% ipython --no-banner

In [1]: import numpy as np

In [2]: np.set_printoptions(suppress=True, linewidth=140)

In [3]: X = np.load("m.npy")

In [4]: X
Out[4]: 
array([[14.,  6.,  9.],
       [ 6.,  9.,  6.],
       [ 9.,  6., 14.]])

In [5]: w, vecs = np.linalg.eig(X)

In [6]: np.round(np.sort(np.linalg.eigvals(np.linalg.inv(X))), 3)
Out[6]: array([0.037, 0.2  , 0.2  ])

In [7]: np.round(np.sort(np.linalg.eigvals(X @ X)), 3)
Out[7]: array([ 25.,  25., 729.])

In [8]: np.prod(w)
Out[8]: np.float64(675.0)

In [9]: w
Out[9]: array([ 5., 27.,  5.])

In [10]: np.allclose(X, X.T)
Out[10]: True

In [11]: np.round(np.linalg.matrix_power(X, 3), 3)
Out[11]: 
array([[8126., 5334., 8001.],
       [5334., 3681., 5334.],
       [8001., 5334., 8126.]])

In [12]: round(np.abs(np.linalg.eigvals(X)).max(), 3)
Out[12]: np.float64(27.0)

In [13]: np.round(np.sort(np.abs(np.linalg.eigvals(X))), 3)
Out[13]: array([ 5.,  5., 27.])

In [14]: w, vecs = np.linalg.eigh(X)

In [15]: vec = np.array([2, 0, 0])

In [16]: np.abs(X).sum(axis=1).max(), round(np.abs(w).max(), 3)
Out[16]: (np.float64(29.0), np.float64(27.0))

In [17]: np.round(vecs * np.maximum(w, 0) @ vecs.T, 3)
Out[17]: 
array([[14.,  6.,  9.],
       [ 6.,  9.,  6.],
       [ 9.,  6., 14.]])

In [18]: vec @ X @ vec / (vec @ vec), round(w[0], 3), np.round(w[-1], 3)
Out[18]: (np.float64(14.0), np.float64(5.0), np.float64(27.0))

In [19]: np.round(vecs * np.sqrt(w) @ vecs.T, 3)
Out[19]: 
array([[3.447, 0.807, 1.211],
       [0.807, 2.774, 0.807],
       [1.211, 0.807, 3.447]])

In [20]: w, vecs = np.linalg.eigh(X)

In [21]: np.round(np.linalg.eigvalsh(X + 2 * np.eye(3)), 3)
Out[21]: array([ 7.,  7., 29.])

In [22]: np.round(vecs.T @ vecs, 3) + 0
Out[22]: 
array([[1., 0., 0.],
       [0., 1., 0.],
       [0., 0., 1.]])

In [23]: w.sum(), np.trace(X)
Out[23]: (np.float64(37.0), np.float64(37.0))

In [24]: np.round(np.abs(vecs[:, -1]), 3)
Out[24]: array([0.64 , 0.426, 0.64 ])

In [25]: np.unique(w.round(6) + 0, return_counts=True)[1]
Out[25]: array([2, 1])

In [26]: np.round(vecs.T @ X @ vecs, 3) + 0
Out[26]: 
array([[ 5.,  0.,  0.],
       [ 0.,  5.,  0.],
       [ 0.,  0., 27.]])

In [27]: w.round(3)
Out[27]: array([ 5.,  5., 27.])

In [28]: Y = X[0, 0] * X[1:] - np.outer(X[1:, 0], X[0])

In [29]: Y
Out[29]: 
array([[  0.,  90.,  30.],
       [  0.,  30., 115.]])

In [30]: np.round(X[:, 0] / X[0, 0], 3)
Out[30]: array([1.   , 0.429, 0.643])

In [31]: M = np.loadtxt("block15.csv", delimiter=",")

In [32]: M
Out[32]: 
array([[  9.772,   6.067,   7.924,   7.031],
       [  8.331,   5.985, -30.14 ,  11.658],
       [-14.484,   6.831, -30.728, -10.694],
       [  2.609, -16.737,   8.163,  17.137],
       [  3.572, -43.102,  14.52 ,  19.418],
       [ -3.683,   7.674,  -6.615, -14.608],
       [ -1.996, -15.2  , -11.441, -11.277],
       [-19.234,  -6.032,  17.255, -24.667],
       [ 18.622,  -6.745,  17.983,  -3.245],
       [-14.984,  19.651,  20.794,  23.571],
       [ 16.612,  -2.832,   0.333, -44.279],
       [ -6.743,  -5.243, -22.116,   4.089],
       [ 19.439, -16.45 ,  22.018,   7.061],
       [-11.426,  -5.068, -12.153, -24.478]])

In [33]: Y = M / np.linalg.norm(M, axis=1, keepdims=True)

In [34]: G = Y @ Y.T

In [35]: round(float(np.degrees(np.arccos(np.clip(G[12, 0], -1, 1)))), 3)
Out[35]: 54.247
